$ ipython --no-banner

In [1]: import numpy as np

In [2]: import numpy.linalg as la

In [3]: np.set_printoptions(precision=2, suppress=True, linewidth=100)

In [4]: m1 = np.loadtxt("arr.csv", delimiter=",")

In [5]: m1
Out[5]: 
array([[0., 0., 1., 0., 0.],
       [0., 0., 0., 1., 0.],
       [1., 0., 0., 0., 0.],
       [0., 1., 0., 0., 1.],
       [0., 0., 0., 1., 0.]])

In [6]: r = la.matrix_rank(m1)

In [7]: r
Out[7]: np.int64(4)

In [8]: N = la.svd(m1)[2][r:].T

In [9]: N.shape
Out[9]: (5, 1)

In [10]: N[:, 0] / N[np.abs(N[:, 0]).round(6).argmax(), 0]
Out[10]: array([-0.,  1., -0., -0., -1.])

In [11]: [int(la.matrix_rank(m1[:i])) for i in range(1, len(m1) + 1)]
Out[11]: [1, 2, 3, 4, 4]

In [12]: [int(la.matrix_rank(np.delete(m1, i, axis=0))) for i in range(5)]
Out[12]: [3, 4, 3, 3, 4]

In [13]: m1 @ N
Out[13]: 
array([[0.],
       [0.],
       [0.],
       [0.],
       [0.]])

In [14]: np.allclose(m1 @ N, 0)
Out[14]: True

In [15]: evals, vecs = la.eigh(m1)

In [16]: vec = np.array([1, -1, 3, 2, 1])

In [17]: np.round(vecs * np.abs(evals) @ vecs.T, 2) + 0
Out[17]: 
array([[1.  , 0.  , 0.  , 0.  , 0.  ],
       [0.  , 0.71, 0.  , 0.  , 0.71],
       [0.  , 0.  , 1.  , 0.  , 0.  ],
       [0.  , 0.  , 0.  , 1.41, 0.  ],
       [0.  , 0.71, 0.  , 0.  , 0.71]])

In [18]: np.round(vec @ m1 @ vec / (vec @ vec), 2), round(evals[0], 2), round(evals[-1], 2)
Out[18]: (np.float64(0.38), np.float64(-1.41), np.float64(1.41))

In [19]: vecs * np.maximum(evals, 0) @ vecs.T
Out[19]: 
array([[0.5 , 0.  , 0.5 , 0.  , 0.  ],
       [0.  , 0.35, 0.  , 0.5 , 0.35],
       [0.5 , 0.  , 0.5 , 0.  , 0.  ],
       [0.  , 0.5 , 0.  , 0.71, 0.5 ],
       [0.  , 0.35, 0.  , 0.5 , 0.35]])

In [20]: la.lstsq(m1[:-1].T, m1[-1])[2]
Out[20]: np.int32(4)

In [21]: np.abs(np.diag(la.qr(m1)[1])) > 1e-9
Out[21]: array([ True,  True,  True,  True, False])

In [22]: m1 @ la.pinv(m1) @ m1
Out[22]: 
array([[0., 0., 1., 0., 0.],
       [0., 0., 0., 1., 0.],
       [1., 0., 0., 0., 0.],
       [0., 1., 0., 0., 1.],
       [0., 0., 0., 1., 0.]])

In [23]: U, sv, Vh = la.svd(m1)

In [24]: vecs = Vh[:(sv > 1e-8).sum()]

In [25]: rng = np.random.default_rng(72)

In [26]: vec = m1[0] + -2 * m1[4] + rng.integers(2) * np.eye(5)[2]

In [27]: vec
Out[27]: array([ 0.,  0.,  2., -2.,  0.])

In [28]: np.allclose(vecs.T @ vecs @ vec, vec)
Out[28]: True

In [29]: U, sv, Vh = la.svd(m1)

In [30]: sv
Out[30]: array([1.41, 1.41, 1.  , 1.  , 0.  ])

In [31]: Y = U[:, :4] @ np.diag(sv[:4]) @ Vh[:4]

In [32]: la.matrix_rank(m1, rtol=0.05)
Out[32]: np.int64(4)

In [33]: Y
Out[33]: 
array([[0., 0., 1., 0., 0.],
       [0., 0., 0., 1., 0.],
       [1., 0., 0., 0., 0.],
       [0., 1., 0., 0., 1.],
       [0., 0., 0., 1., 0.]])

In [34]: np.abs(m1 - Y).max()
Out[34]: np.float64(0.0)

In [35]: round(float(la.norm(m1 - Y) / la.norm(m1)), 2)
Out[35]: 0.0

In [36]: round(float(la.norm(m1 - Y, 2)), 2), sv[4]
Out[36]: (0.0, np.float64(0.0))
